$ ipython --no-banner

In [1]: import numpy as np

In [2]: import numpy.linalg as la

In [3]: np.set_printoptions(precision=2, suppress=True, linewidth=160)

In [4]: rnd = lambda a: np.round(a, 2) + 0

In [5]: mat = np.load("m.npy")

In [6]: mat
Out[6]: 
array([[  0,   2,  -1,  -2,   0,  -1,   3,   3,   0,   2,  -1,   1,   1,   3],
       [ -3,   6,  -5,  -5,   5,   2,   2,   5,  -4,   1,   0,   5,   3,   2],
       [  5,  -3, -14,  -2,   1,  -3,  -2,   4,   1,   4,   1,   5,   5,  -4],
       [ -4,   4,  -5,   9,   2,   0,  -3,  -1,   2,  -1,  -1,   0,   5,   2],
       [  5,   4,  -1,  -2,  11,  -5,   4,  -4,   5,  -1,   1,   5,  -2,   2],
       [  0,  -2,   5,  -2,   2,   0,   5,   1,   5,   1,  -3,   1,  -1,   3],
       [ -5,   2,   3,   3,  -4,  -4,  14,   0,   3,   0,   5,   0,   5,  -4],
       [ -5,  -2,  -3,   1,  -4,   4,  -2,   6,   5,  -5,   5,   3,  -2,  -5],
       [  4,   4,   0,   4,   3,   2,   3,   4,   0,  -4,   5,  -3,   5,  -5],
       [  4,   0,   3,  -3,  -3,   2,   3,   4,   3, -10,   1,  -4,  -4,   3],
       [  5,   2,   1,   5,   3,  -5,   4,   4,  -3,  -1,  -4,  -4,  -3,   4],
       [  0,  -5,   5,  -5,  -1,   5,   1,   5,   2,   4,  -2, -13,   0,   1],
       [ -1,   0,   4,   2,   0,   3,   3,  -3,   5,   5,  -5,   2,   8,   3],
       [  1,  -3,  -1,   5,  -3,  -3,   1,  -5,  -1,   2,   1,  -2,  -5,  -9]])

In [7]: def softmax(z):
   ...:     e = np.exp(z - z.max(axis=-1, keepdims=True))
   ...:     return e / e.sum(axis=-1, keepdims=True)
   ...: 

In [8]: rnd(softmax(mat[11] + 2))
Out[8]: array([0.  , 0.  , 0.29, 0.  , 0.  , 0.29, 0.01, 0.29, 0.01, 0.11, 0.  , 0.  , 0.  , 0.01])

In [9]: print(rnd(softmax(10 * mat[11])))
[0.   0.   0.33 0.   0.   0.33 0.   0.33 0.   0.   0.   0.   0.   0.  ]

In [10]: rnd(softmax(mat).sum(axis=1))
Out[10]: array([1., 1., 1., 1., 1., 1., 1., 1., 1., 1., 1., 1., 1., 1.])

In [11]: S = mat @ mat.T / np.sqrt(14)

In [12]: softmax(S).round(6).argmax(axis=1)
Out[12]: array([ 1,  1,  2,  3,  4,  5,  6,  7,  8,  9, 10, 11, 12, 13])

In [13]: rnd(softmax(S)[11] @ mat)
Out[13]: array([  0.,  -5.,   5.,  -5.,  -1.,   5.,   1.,   5.,   2.,   4.,  -2., -13.,   0.,   1.])

In [14]: M2 = la.inv(mat)

In [15]: print(rnd(la.det(mat) * la.det(M2)))
1.0

In [16]: np.allclose(M2, mat.T)
Out[16]: False

In [17]: X = np.load("w.npy")

In [18]: X
Out[18]: 
array([[  0,   0,   0,   0,   0],
       [-11,  11,  10,  16,  -4],
       [ -7,   3,   1,   7,  -9],
       [-11,  11,  10,  16,  -4],
       [ -2,  -9,   8,   6,  -5],
       [ -4,   8,   9,   9,   5],
       [-13,   2,  18,  22,  -9],
       [ -9,  -6,   9,  13, -14],
       [ -6,  -1,  17,  15,   0],
       [  5,   7,   4,  11,  -3],
       [ -7,   3,   1,   7,  -9],
       [ -2,  10,   5,  18, -12],
       [ -4,   1,  13,  24, -17],
       [ -9,  -6,   9,  13, -14],
       [ -7,   3,   1,   7,  -9],
       [  0,   0,   0,   0,   0],
       [  9,  -1,  -5,   2,  -8],
       [  5,   7,   4,  11,  -3],
       [  7,  15,  11,   8,   0],
       [  7, -10,   3,   8, -13],
       [  2,   2,  -4,   9, -17],
       [  7, -10,   3,   8, -13]])

In [19]: O, r_ = la.qr(mat)

In [20]: print(O.shape, r_.shape)
(14, 14) (14, 14)

In [21]: print(np.allclose(r_.T @ r_, mat.T @ mat))
True

In [22]: rnd(abs(r_[0, 0])), rnd(la.norm(mat[:, 0]))
Out[22]: (np.float64(13.56), np.float64(13.56))

In [23]: np.trace(O @ O.T)
Out[23]: np.float64(14.0)

In [24]: rng = np.random.default_rng(3047)

In [25]: idx = rng.permutation(5)

In [26]: M2 = X[:, idx] * rng.choice([-1, 1], 5)

In [27]: M2
Out[27]: 
array([[  0,   0,   0,   0,   0],
       [-11,  -4, -10,  16,  11],
       [ -7,  -9,  -1,   7,   3],
       [-11,  -4, -10,  16,  11],
       [ -2,  -5,  -8,   6,  -9],
       [ -4,   5,  -9,   9,   8],
       [-13,  -9, -18,  22,   2],
       [ -9, -14,  -9,  13,  -6],
       [ -6,   0, -17,  15,  -1],
       [  5,  -3,  -4,  11,   7],
       [ -7,  -9,  -1,   7,   3],
       [ -2, -12,  -5,  18,  10],
       [ -4, -17, -13,  24,   1],
       [ -9, -14,  -9,  13,  -6],
       [ -7,  -9,  -1,   7,   3],
       [  0,   0,   0,   0,   0],
       [  9,  -8,   5,   2,  -1],
       [  5,  -3,  -4,  11,   7],
       [  7,   0, -11,   8,  15],
       [  7, -13,  -3,   8, -10],
       [  2, -17,   4,   9,   2],
       [  7, -13,  -3,   8, -10]])

In [28]: Uu, _, VT = la.svd(X.T @ M2)

In [29]: rnd(Uu @ VT)
Out[29]: 
array([[ 1.,  0.,  0.,  0.,  0.],
       [ 0.,  0.,  0.,  0.,  1.],
       [ 0.,  0., -1.,  0.,  0.],
       [ 0.,  0.,  0.,  1.,  0.],
       [ 0.,  1.,  0.,  0.,  0.]])

In [30]: rnd(la.lstsq(X, M2)[0])
Out[30]: 
array([[ 1.,  0.,  0.,  0.,  0.],
       [ 0.,  0.,  0.,  0.,  1.],
       [ 0.,  0., -1.,  0.,  0.],
       [ 0.,  0.,  0.,  1.,  0.],
       [ 0.,  1.,  0.,  0.,  0.]])

In [31]: x0 = np.array([-1, -3, 2, 0, 1])

In [32]: rhs = X @ x0

In [33]: coef, lr = np.zeros(5), 1 / la.norm(X, 2) ** 2

In [34]: for i in range(12):
    ...:     coef -= lr * X.T @ (X @ coef - rhs)
    ...:     if i % 2 == 0: print(i, round(la.norm(X @ coef - rhs), 2))
    ...: 
0 92.16
2 70.09
4 53.76
6 41.54
8 32.32
10 25.33

In [35]: rnd(coef)
Out[35]: array([-1.03, -2.39,  1.5 , -0.07,  0.58])

In [36]: rnd(la.cond(X))
Out[36]: np.float64(12.69)

In [37]: E = np.eye(6, dtype=int)[rng.permutation(6)] * np.array([8, 6, 7, 6, 6, 4])

In [38]: print(E)
[[0 0 0 0 0 4]
 [0 0 0 6 0 0]
 [0 0 7 0 0 0]
 [8 0 0 0 0 0]
 [0 6 0 0 0 0]
 [0 0 0 0 6 0]]

In [39]: f = np.array([0, 3, -2, -2, 1, 2])

In [40]: M2 = E + np.outer(f, np.eye(6)[1])

In [41]: la.matrix_rank(la.inv(M2) - la.inv(E), tol=1e-8)
Out[41]: np.int64(1)

In [42]: feats = np.load("dump.npy")

In [43]: feats
Out[43]: 
array([[ 2.,  0.,  0.,  0.,  0.,  0.,  0.],
       [ 0.,  0., -1.,  0.,  2.,  2.,  2.],
       [ 0., -2.,  1.,  0., -2.,  1.,  0.],
       [ 0., -1., -2., -1., -1.,  2., -2.],
       [ 0.,  2., -1., -1.,  0., -1., -1.],
       [ 0.,  2.,  2., -2.,  0., -1.,  1.],
       [ 0.,  1.,  1., -2., -1.,  0., -1.]])

In [44]: x0 = np.array([-9, -3, 1, 7, 6, -5, -9])

In [45]: feats @ np.ones(7)
Out[45]: array([ 2.,  5., -2., -5., -2.,  2., -2.])

In [46]: print(np.einsum("ij,j->i", feats, x0))
[-18. -17. -10.  -4.   0. -22. -13.]

In [47]: la.norm(feats @ x0) <= la.norm(feats, 2) * la.norm(x0) + 1e-9
Out[47]: np.True_

In [48]: feats * x0
Out[48]: 
array([[-18.,  -0.,   0.,   0.,   0.,  -0.,  -0.],
       [ -0.,  -0.,  -1.,   0.,  12., -10., -18.],
       [ -0.,   6.,   1.,   0., -12.,  -5.,  -0.],
       [ -0.,   3.,  -2.,  -7.,  -6., -10.,  18.],
       [ -0.,  -6.,  -1.,  -7.,   0.,   5.,   9.],
       [ -0.,  -6.,   2., -14.,   0.,   5.,  -9.],
       [ -0.,  -3.,   1., -14.,  -6.,  -0.,   9.]])

In [49]: x0 = np.array([1, -3, -3, -2, -1, -1, 0])

In [50]: rhs = feats @ x0

In [51]: print(rhs)
[ 2. -1.  4. 10.  0. -7. -1.]

In [52]: rnd(la.solve(feats.T, feats[0]))
Out[52]: array([1., 0., 0., 0., 0., 0., 0.])

In [53]: rnd(la.det(feats))
Out[53]: np.float64(44.0)

In [54]: la.norm(feats, axis=1).argmax()
Out[54]: np.int64(3)

In [55]: rnd(la.norm(feats[2], 1)), rnd(la.norm(feats[2], np.inf))
Out[55]: (np.float64(6.0), np.float64(2.0))

In [56]: print(rnd(la.norm(feats[2] - feats[1])))
5.39

In [57]: la.norm(feats, axis=2)
AxisError: axis 2 is out of bounds for array of dimension 2


In [58]: rnd(la.norm(feats, 1)), rnd(la.norm(feats, np.inf))
Out[58]: (np.float64(8.0), np.float64(9.0))

In [59]: rnd(la.norm(feats, "nuc"))
Out[59]: np.float64(18.82)

In [60]: rnd(la.norm(feats, axis=0))
Out[60]: array([2.  , 3.74, 3.46, 3.16, 3.16, 3.32, 3.32])

In [61]: rnd(la.norm(feats, 2))
Out[61]: np.float64(5.17)

In [62]: print(rnd(la.norm(feats, axis=1)))
[2.   3.61 3.16 3.87 2.83 3.74 2.83]

In [63]: rnd(la.norm(feats) ** 2 / la.norm(feats, 2) ** 2)
Out[63]: np.float64(2.7)
